% ipython --no-banner

In [1]: import numpy as np

In [2]: np.set_printoptions(suppress=True, linewidth=140)

In [3]: arr = np.load("a.npy")

In [4]: print(arr)
[[  8   9   5  -8   3  -4  -8   9  -7   4   0  -6  27]
 [  1   5  -5  -6   0  -5  -8   3   8  -9   3   0  15]
 [ -6   0  -7   9  -5  -6  -4  -5   9  -3  -9   1   0]
 [  8  -1  -4  -1   3   4  -2   3  -9  -8  -9  -1  -3]
 [ -5   5  -4  -2   7   4  -9   7   0  -4   8   0  15]
 [  3   0  -9  -5  -7  -8  -9  -9   2  -6   3  -6   0]
 [  6  -6   6  -4  -7  -8   3  -5   1   3   2  -2 -18]
 [  2  -9   3   1   1  -1   4   1  -6   0   2   2 -27]
 [ -6  -9  -4  -7   0  -6  -6   7  -3   8  -9   9 -27]]

In [5]: A2 = arr / np.sqrt((arr ** 2).mean(axis=1, keepdims=True))

In [6]: print(np.round(np.linalg.norm(A2, axis=1), 2))
[3.61 3.61 3.61 3.61 3.61 3.61 3.61 3.61 3.61]

In [7]: print(np.linalg.matrix_rank(A2) == np.linalg.matrix_rank(arr))
True

In [8]: blk = np.stack([arr, 2 * arr, arr[::-1]])

In [9]: print(np.round(np.linalg.norm(blk, axis=(1, 2)), 2))
[ 80.04 160.07  80.04]

In [10]: print(np.linalg.matrix_rank(blk.reshape(3, -1)))
2

In [11]: print(blk.sum(axis=0))
[[ 18  18  11 -31   9 -18 -30  34 -24  20  -9  -9  54]
 [  5   6 -12 -17   1 -16 -20  10  18 -27  11   2  18]
 [-12  -6 -15  23 -22 -26  -9 -20  28  -6 -25   1 -18]
 [ 27  -3 -21  -8   2   4 -15   0 -25 -30 -24  -9  -9]
 [-20  20 -16  -8  28  16 -36  28   0 -16  32   0  60]
 [ 17  -1 -31 -16 -18 -20 -29 -24  -3 -26   0 -19  -3]
 [ 12 -18  11  -3 -26 -30   5 -20  12   6  -3  -5 -54]
 [  7 -22   4  -3   3  -8   4   6 -10  -9   9   6 -66]
 [-10 -18  -7 -29   3 -22 -26  30 -16  28 -27  21 -54]]

In [12]: data = np.loadtxt("sample19.csv", delimiter=",")

In [13]: print(data)
[[ 10.   2.  -4.   9.   2.   9.  -5.  -9.  -5.  -8.  -3.   6.   5.]
 [  6.  -5.   4.   6.   7.  -2.  -4.  -6.   8.   6.  -2.  -3.  -2.]
 [ -1.  -9.   6.  -9.   8.   7.  -1.  -5.   2.  -4.  -6.   7.  -3.]
 [  6.   2.  -5.   5.   0.   5.  -5.  -6.  -4.   1.   9.   3.   2.]
 [ -6.   6.  -4.   3.  14.  -3.   5.  -6.   2.   2.  -2.  -1.   9.]
 [ -4.   3.  -3.   9.   4.  17.   6.  -8.  -8.   7.  -4.  -6.  -2.]
 [ -5.   9.  -2.  -8.  -1.   9.   7.   2.   9.   8.   2.   9.  -7.]
 [  5.   5.  -6.   5.   9.   9.  -6.  -8.  -5.   3.  -8.  -1.  -9.]
 [ -5.  -2.   5.  -4.   5.  -8.  -3.  -5. -18.  -1.  -4.   3.  -9.]
 [  3.   5.   4.   0.   6.   9.  -8.   9.  -2. -13.   1.  -1.  -2.]
 [ -6.  -4.   5.  -9.  -2.  -7.  -3.   2.  -9.   4. -10.  -3.  -8.]
 [ -3.   7.   4.  -4.   1.  -8.  -9.  -3.  -3.   1.   8. -13.   8.]
 [  6.   3.  -2.  -3.  -2.   2.   0.  -9.  -1.   6.  -9.  -5.   2.]]

In [14]: W1 = np.array([[4, 5, 0, 4],
    ...:     [5, 3, 2, 4],
    ...:     [2, 2, 4, 2],
    ...:     [2, 3, 0, 0],
    ...:     [2, 3, 1, 5],
    ...:     [4, 4, 4, 4],
    ...:     [4, 2, 4, 5],
    ...:     [1, 0, 1, 0],
    ...:     [1, 5, 5, 4],
    ...:     [0, 1, 0, 4],
    ...:     [3, 4, 2, 0],
    ...:     [0, 2, 0, 5],
    ...:     [1, 4, 3, 0]])

In [15]: beta = np.array([-2, 2, 1, 3])

In [16]: act = np.maximum(data @ W1 + beta, 0)

In [17]: print((act > 0).astype(int))
[[1 1 0 1]
 [1 1 1 1]
 [0 0 1 1]
 [1 1 0 1]
 [1 1 1 1]
 [1 1 1 1]
 [1 1 1 1]
 [1 1 0 1]
 [0 0 0 0]
 [1 1 1 1]
 [0 0 0 0]
 [0 0 0 0]
 [0 0 0 1]]

In [18]: print(np.linalg.matrix_rank(act))
4

In [19]: C = np.array([[-1, 0, -3], [-1, -1, -1], [2, 2, 1], [3, 1, 0]])

In [20]: print((act @ C).round(6).argmax(axis=1))
[0 0 0 1 0 0 0 0 0 1 0 0 0]

In [21]: print(act @ C)
[[ -30.  -54. -276.]
 [ 144.   19.  -61.]
 [ 241.  111.   23.]
 [ -66.  -61. -237.]
 [ 253.  112. -134.]
 [ 175.  100. -243.]
 [ 641.  328. -195.]
 [ 178.   65.  -79.]
 [   0.    0.    0.]
 [ -40.   19. -218.]
 [   0.    0.    0.]
 [   0.    0.    0.]
 [  84.   28.    0.]]

In [22]: x0 = np.array([5, 2, 0, 4, -2, -4, -2, 3, 4, -3, 0, 3, 3])

In [23]: h = np.maximum(data @ x0, 0)

In [24]: print(h)
[70. 27.  0. 22.  0.  0.  0.  0.  0. 42.  0.  0.  0.]

In [25]: A2 = np.array([[2, 2, 2, -1, -2, 2, -1, -1, -3],
    ...:     [3, -3, -3, -3, -2, -2, 3, -3, -1],
    ...:     [2, 2, -1, -3, -2, -3, 3, 0, 1],
    ...:     [1, -1, -2, 0, -3, -1, 0, -3, 1],
    ...:     [-2, 2, 0, 3, 2, -1, 3, 3, -1],
    ...:     [2, 3, -3, 1, 0, -1, 2, -2, 3],
    ...:     [1, 1, 0, 0, -3, 1, -2, 1, 3],
    ...:     [-3, 2, -2, 1, 1, -2, 1, -2, 1],
    ...:     [3, -3, -2, 3, -3, -1, 2, 0, 2]])

In [26]: C = np.array([[2, 3], [0, 0]])

In [27]: E = np.block([[A2, np.array([[-3, 0],
    ...:     [-5, -4],
    ...:     [1, -3],
    ...:     [1, 0],
    ...:     [1, 5],
    ...:     [2, 3],
    ...:     [5, -1],
    ...:     [2, -1],
    ...:     [-5, -3]])], [np.zeros((2, 9)), C]])

In [28]: print(E)
[[ 2.  2.  2. -1. -2.  2. -1. -1. -3. -3.  0.]
 [ 3. -3. -3. -3. -2. -2.  3. -3. -1. -5. -4.]
 [ 2.  2. -1. -3. -2. -3.  3.  0.  1.  1. -3.]
 [ 1. -1. -2.  0. -3. -1.  0. -3.  1.  1.  0.]
 [-2.  2.  0.  3.  2. -1.  3.  3. -1.  1.  5.]
 [ 2.  3. -3.  1.  0. -1.  2. -2.  3.  2.  3.]
 [ 1.  1.  0.  0. -3.  1. -2.  1.  3.  5. -1.]
 [-3.  2. -2.  1.  1. -2.  1. -2.  1.  2. -1.]
 [ 3. -3. -2.  3. -3. -1.  2.  0.  2. -5. -3.]
 [ 0.  0.  0.  0.  0.  0.  0.  0.  0.  2.  3.]
 [ 0.  0.  0.  0.  0.  0.  0.  0.  0.  0.  0.]]

In [29]: # looks like rank 10

In [30]: Uu, sig, Vt = np.linalg.svd(E)

In [31]: vecs = Vt[:(sig > 1e-8).sum()]

In [32]: rng = np.random.default_rng(871679)

In [33]: x0 = E[6] + 3 * E[0] + rng.integers(2) * np.eye(11)[10]

In [34]: print(x0)
[ 7.  7.  6. -3. -9.  7. -5. -2. -6. -4. -1.]

In [35]: print(np.allclose(vecs.T @ vecs @ x0, x0))
True

In [36]: print(np.linalg.matrix_rank(np.vstack([E, x0])))
10

In [37]: print(np.round(np.diag(vecs.T @ vecs), 2))
[0.74 1.   1.   0.85 0.91 0.95 0.98 1.   0.75 0.88 0.95]

In [38]: x0 = np.array([2, 3, 2, 3, 0, 2, 0, 1, 1, 1, 3])

In [39]: print((E @ x0).argmax())
4

In [40]: print(E @ x0)
[  8. -43. -14.  -8.  27.  20.  13.  -7. -12.  11.   0.]

In [41]: print((E * x0).sum(axis=1))
[  8. -43. -14.  -8.  27.  20.  13.  -7. -12.  11.   0.]

In [42]: print(E @ np.ones(11))
[ -3. -20.  -3.  -7.  15.  10.   6.  -2.  -7.   5.   0.]

In [43]: idx = rng.permutation(11)

In [44]: print(idx)
[ 7  0  8  3  5 10  1  9  2  6  4]

In [45]: A2 = E[idx][:, idx]

In [46]: print(np.round(np.sort(np.abs(np.linalg.eigvals(A2))), 2))
[0.   0.71 0.82 1.94 2.   3.85 3.85 4.93 4.93 6.76 6.76]

In [47]: print(np.trace(A2))
-1.0

In [48]: print(np.diag(A2))
[-2.  2.  2.  0. -1.  0. -3.  2. -1. -2.  2.]

In [49]: M = np.load("mat.npy")

In [50]: print(M)
[[0 1 0 0 0 1 0 1 0 0 0 0]
 [1 0 1 0 0 1 0 0 0 0 0 0]
 [0 1 0 1 0 0 0 0 0 0 0 0]
 [0 0 1 0 0 0 0 0 0 0 0 0]
 [0 0 0 0 0 0 0 0 1 0 0 0]
 [1 1 0 0 0 0 0 0 0 0 0 0]
 [0 0 0 0 0 0 0 1 0 0 0 0]
 [1 0 0 0 0 0 1 0 0 0 0 0]
 [0 0 0 0 1 0 0 0 0 1 0 0]
 [0 0 0 0 0 0 0 0 1 0 0 0]
 [0 0 0 0 0 0 0 0 0 0 0 0]
 [0 0 0 0 0 0 0 0 0 0 0 0]]

In [51]: # row 9 repeats row 4

In [52]: r = np.linalg.matrix_rank(M)

In [53]: print(r)
9

In [54]: null = np.linalg.svd(M)[2][r:].T

In [55]: print(null.shape)
(12, 3)

In [56]: print(np.round(null @ null.T, 2) + 0)
[[ 0.   0.   0.   0.   0.   0.   0.   0.   0.   0.   0.   0. ]
 [ 0.   0.   0.   0.   0.   0.   0.   0.   0.   0.   0.   0. ]
 [ 0.   0.   0.   0.   0.   0.   0.   0.   0.   0.   0.   0. ]
 [ 0.   0.   0.   0.   0.   0.   0.   0.   0.   0.   0.   0. ]
 [ 0.   0.   0.   0.   0.5  0.   0.   0.   0.  -0.5  0.   0. ]
 [ 0.   0.   0.   0.   0.   0.   0.   0.   0.   0.   0.   0. ]
 [ 0.   0.   0.   0.   0.   0.   0.   0.   0.   0.   0.   0. ]
 [ 0.   0.   0.   0.   0.   0.   0.   0.   0.   0.   0.   0. ]
 [ 0.   0.   0.   0.   0.   0.   0.   0.   0.   0.   0.   0. ]
 [ 0.   0.   0.   0.  -0.5  0.   0.   0.   0.   0.5  0.   0. ]
 [ 0.   0.   0.   0.   0.   0.   0.   0.   0.   0.   1.   0. ]
 [ 0.   0.   0.   0.   0.   0.   0.   0.   0.   0.   0.   1. ]]

In [57]: print(np.allclose(M[:-1].T @ np.linalg.lstsq(M[:-1].T, M[-1])[0], M[-1]))
True

In [58]: print(np.unique(M.round(6), axis=0).shape)
(10, 12)

In [59]: W1 = np.array([[0, 2],
    ...:     [0, 0],
    ...:     [1, 1],
    ...:     [0, 1],
    ...:     [0, 2],
    ...:     [1, 2],
    ...:     [2, 1],
    ...:     [0, 1],
    ...:     [2, 1],
    ...:     [2, 1],
    ...:     [0, 2]])

In [60]: beta = np.array([0, 0])

In [61]: act = np.maximum(E @ W1 + beta, 0)

In [62]: print(np.linalg.matrix_rank(act))
2

In [63]: print((act > 0).astype(int))
[[0 0]
 [0 0]
 [1 0]
 [1 0]
 [1 1]
 [1 1]
 [1 1]
 [1 0]
 [0 0]
 [1 1]
 [0 0]]

In [64]: print(act)
[[ 0.  0.]
 [ 0.  0.]
 [ 6.  0.]
 [ 1.  0.]
 [ 5. 17.]
 [10. 11.]
 [13.  3.]
 [ 4.  0.]
 [ 0.  0.]
 [ 4.  8.]
 [ 0.  0.]]

In [65]: C = np.array([[1, 3, 1], [3, -2, 1]])

In [66]: print((act @ C).round(6).argmax(axis=1))
[0 0 1 1 0 0 1 1 0 0 0]

In [67]: print(act @ C)
[[  0.   0.   0.]
 [  0.   0.   0.]
 [  6.  18.   6.]
 [  1.   3.   1.]
 [ 56. -19.  22.]
 [ 43.   8.  21.]
 [ 22.  33.  16.]
 [  4.  12.   4.]
 [  0.   0.   0.]
 [ 28.  -4.  12.]
 [  0.   0.   0.]]

In [68]: print(np.round(np.abs(np.linalg.eigvals(M)).max(), 2))
2.36

In [69]: print(np.allclose(M @ M.T, M.T @ M))
True

In [70]: print((M + M.T) / 2)
[[0. 1. 0. 0. 0. 1. 0. 1. 0. 0. 0. 0.]
 [1. 0. 1. 0. 0. 1. 0. 0. 0. 0. 0. 0.]
 [0. 1. 0. 1. 0. 0. 0. 0. 0. 0. 0. 0.]
 [0. 0. 1. 0. 0. 0. 0. 0. 0. 0. 0. 0.]
 [0. 0. 0. 0. 0. 0. 0. 0. 1. 0. 0. 0.]
 [1. 1. 0. 0. 0. 0. 0. 0. 0. 0. 0. 0.]
 [0. 0. 0. 0. 0. 0. 0. 1. 0. 0. 0. 0.]
 [1. 0. 0. 0. 0. 0. 1. 0. 0. 0. 0. 0.]
 [0. 0. 0. 0. 1. 0. 0. 0. 0. 1. 0. 0.]
 [0. 0. 0. 0. 0. 0. 0. 0. 1. 0. 0. 0.]
 [0. 0. 0. 0. 0. 0. 0. 0. 0. 0. 0. 0.]
 [0. 0. 0. 0. 0. 0. 0. 0. 0. 0. 0. 0.]]

In [71]: W0 = np.loadtxt("block1.csv", delimiter=",")

In [72]: print(W0)
[[ 0.4 -0.4 -1.6  0.5 -0.7  0.9  0.7  0.1  0.1]
 [ 2.   0.5 -0.5  1.3  0.   0.5  0.1 -2.1  0.6]
 [-0.5 -1.2  0.1  0.6  0.9 -1.4 -0.2 -0.9 -2.2]
 [ 0.5 -0.1  0.7  1.7  0.2 -0.9  0.  -0.3  0. ]
 [ 1.4 -1.5  0.   0.5  0.3  2.2  0.   1.3 -1.3]
 [ 0.1  0.  -2.5  0.6  0.7  0.2  0.3 -1.1 -2.2]
 [ 0.1 -1.7 -0.3  1.3 -0.8 -0.3 -0.5  0.6  0.5]
 [ 0.4 -0.3  1.2 -4.  -0.6 -0.7 -0.5 -0.4 -1.2]
 [ 0.1 -1.1  0.   0.8 -0.6  0.4  1.  -0.2  0.5]
 [ 0.6  0.1  0.4 -0.4 -0.7  0.4  1.1  2.5  0.3]
 [ 0.  -0.3  1.6  0.   0.1 -0.5 -1.8  2.5 -0.7]
 [-0.7  0.6 -0.2  1.6  1.2  0.5 -1.   0.6 -0.2]
 [-0.1  0.4 -0.8  1.6 -0.3 -0.9  0.8  0.7 -1.4]]

In [73]: cov = W0.T @ W0

In [74]: print(np.allclose(cov, cov.T))
True

In [75]: print(np.round(np.linalg.svd(W0, compute_uv=False) ** 2, 2))
[36.27 25.21 20.06 16.13  9.43  8.33  5.11  2.54  0.24]

In [76]: theta = np.radians(30)

In [77]: Rm = np.eye(9)

In [78]: Rm[1, 1] = Rm[8, 8] = np.cos(theta)

In [79]: Rm[1, 8], Rm[8, 1] = -np.sin(theta), np.sin(theta)

In [80]: print(Rm.round(2))
[[ 1.    0.    0.    0.    0.    0.    0.    0.    0.  ]
 [ 0.    0.87  0.    0.    0.    0.    0.    0.   -0.5 ]
 [ 0.    0.    1.    0.    0.    0.    0.    0.    0.  ]
 [ 0.    0.    0.    1.    0.    0.    0.    0.    0.  ]
 [ 0.    0.    0.    0.    1.    0.    0.    0.    0.  ]
 [ 0.    0.    0.    0.    0.    1.    0.    0.    0.  ]
 [ 0.    0.    0.    0.    0.    0.    1.    0.    0.  ]
 [ 0.    0.    0.    0.    0.    0.    0.    1.    0.  ]
 [ 0.    0.5   0.    0.    0.    0.    0.    0.    0.87]]

In [81]: A2 = W0 @ Rm.T

In [82]: print(np.round(np.abs(A2 - W0).max(axis=0), 2))
[0.   1.26 0.   0.   0.   0.   0.   0.   0.92]

In [83]: print(round(float(np.linalg.det(Rm)), 2), round(float(np.trace(Rm)), 2))
1.0 8.73

In [84]: print(np.allclose(W0 @ W0.T, A2 @ A2.T))
True

In [85]: print(np.round(np.linalg.svd(W0, compute_uv=False), 2), np.round(np.linalg.svd(A2, compute_uv=False), 2))
[6.02 5.02 4.48 4.02 3.07 2.89 2.26 1.59 0.49] [6.02 5.02 4.48 4.02 3.07 2.89 2.26 1.59 0.49]
